% python3 -q
>>> import numpy as np
>>> np.set_printoptions(precision=2, suppress=True, linewidth=120)
>>> def tidy(a):
...     return np.round(a, 2) + 0
... 
>>> arr = np.load("mat.npy")
>>> arr
array([[-0.22, -5.81,  0.38, -0.33, -0.32],
       [ 0.12, -1.99, -1.64, -0.42,  1.83],
       [ 1.05,  4.95, -2.45,  0.62, -1.37],
       [-0.34, -3.49, -0.23,  0.  ,  4.84],
       [-0.45, -9.12, -0.86, -0.32,  0.76],
       [-1.41,  4.73, -1.34,  0.16,  1.31],
       [ 0.32, -8.82,  0.03, -0.44, -5.36],
       [-0.51, -2.72,  0.36, -0.47, -0.26],
       [ 0.26,  1.64, -1.31,  0.11,  0.07],
       [-0.02,  0.57,  1.33,  0.23,  2.26],
       [ 0.3 ,  0.77, -0.78,  0.33, -3.62],
       [-0.58, -6.77,  1.15, -0.48,  3.46],
       [ 0.84, -4.27,  0.08, -0.84, -0.45],
       [ 0.53,  5.35,  2.51, -0.32,  1.11],
       [ 0.21,  2.92, -1.22,  0.33, -0.63],
       [-0.17, -0.56, -0.15,  0.28,  2.09],
       [ 0.23,  9.78, -0.49,  0.43, -2.34],
       [-0.67,  1.48,  1.28,  0.39,  1.08],
       [-0.46, -0.65, -1.7 ,  0.26,  2.97],
       [ 0.18,  5.02, -1.03,  0.14,  2.32],
       [ 0.47,  2.  ,  1.51, -0.05, -1.3 ],
       [ 0.59, -9.22, -0.72, -0.12, -6.06],
       [ 0.41,  2.52,  0.55, -0.06,  3.42],
       [-1.56,  3.19,  0.58, -0.75,  0.39],
       [-0.04,  0.08,  2.03, -0.51, -1.57],
       [ 0.27,  0.07,  2.31,  0.18, -2.29],
       [ 0.92, -0.77,  0.21, -0.3 ,  1.29]])
>>> x = np.array([0, 5, 3, 0, 1])
>>> h1 = np.maximum(arr @ x, 0)
>>> tidy(arr.T @ h1)
array([   2.08, 1120.9 ,   45.65,   18.64,   54.5 ])
>>> arr * (h1 > 1e-9)[:, None]
array([[-0.  , -0.  ,  0.  , -0.  , -0.  ],
       [ 0.  , -0.  , -0.  , -0.  ,  0.  ],
       [ 1.05,  4.95, -2.45,  0.62, -1.37],
       [-0.  , -0.  , -0.  ,  0.  ,  0.  ],
       [-0.  , -0.  , -0.  , -0.  ,  0.  ],
       [-1.41,  4.73, -1.34,  0.16,  1.31],
       [ 0.  , -0.  ,  0.  , -0.  , -0.  ],
       [-0.  , -0.  ,  0.  , -0.  , -0.  ],
       [ 0.26,  1.64, -1.31,  0.11,  0.07],
       [-0.02,  0.57,  1.33,  0.23,  2.26],
       [ 0.  ,  0.  , -0.  ,  0.  , -0.  ],
       [-0.  , -0.  ,  0.  , -0.  ,  0.  ],
       [ 0.  , -0.  ,  0.  , -0.  , -0.  ],
       [ 0.53,  5.35,  2.51, -0.32,  1.11],
       [ 0.21,  2.92, -1.22,  0.33, -0.63],
       [-0.  , -0.  , -0.  ,  0.  ,  0.  ],
       [ 0.23,  9.78, -0.49,  0.43, -2.34],
       [-0.67,  1.48,  1.28,  0.39,  1.08],
       [-0.  , -0.  , -0.  ,  0.  ,  0.  ],
       [ 0.18,  5.02, -1.03,  0.14,  2.32],
       [ 0.47,  2.  ,  1.51, -0.05, -1.3 ],
       [ 0.  , -0.  , -0.  , -0.  , -0.  ],
       [ 0.41,  2.52,  0.55, -0.06,  3.42],
       [-1.56,  3.19,  0.58, -0.75,  0.39],
       [-0.04,  0.08,  2.03, -0.51, -1.57],
       [ 0.27,  0.07,  2.31,  0.18, -2.29],
       [ 0.  , -0.  ,  0.  , -0.  ,  0.  ]])
>>> np.flatnonzero(h1 > 1e-9)
array([ 2,  5,  8,  9, 13, 14, 16, 17, 19, 20, 22, 23, 24, 25])
>>> tidy(np.tanh(arr @ x))
array([-1.  , -1.  ,  1.  , -1.  , -1.  ,  1.  , -1.  , -1.  ,  1.  ,  1.  , -0.97, -1.  , -1.  ,  1.  ,  1.  , -0.82,
        1.  ,  1.  , -1.  ,  1.  ,  1.  , -1.  ,  1.  ,  1.  ,  1.  ,  1.  , -0.96])
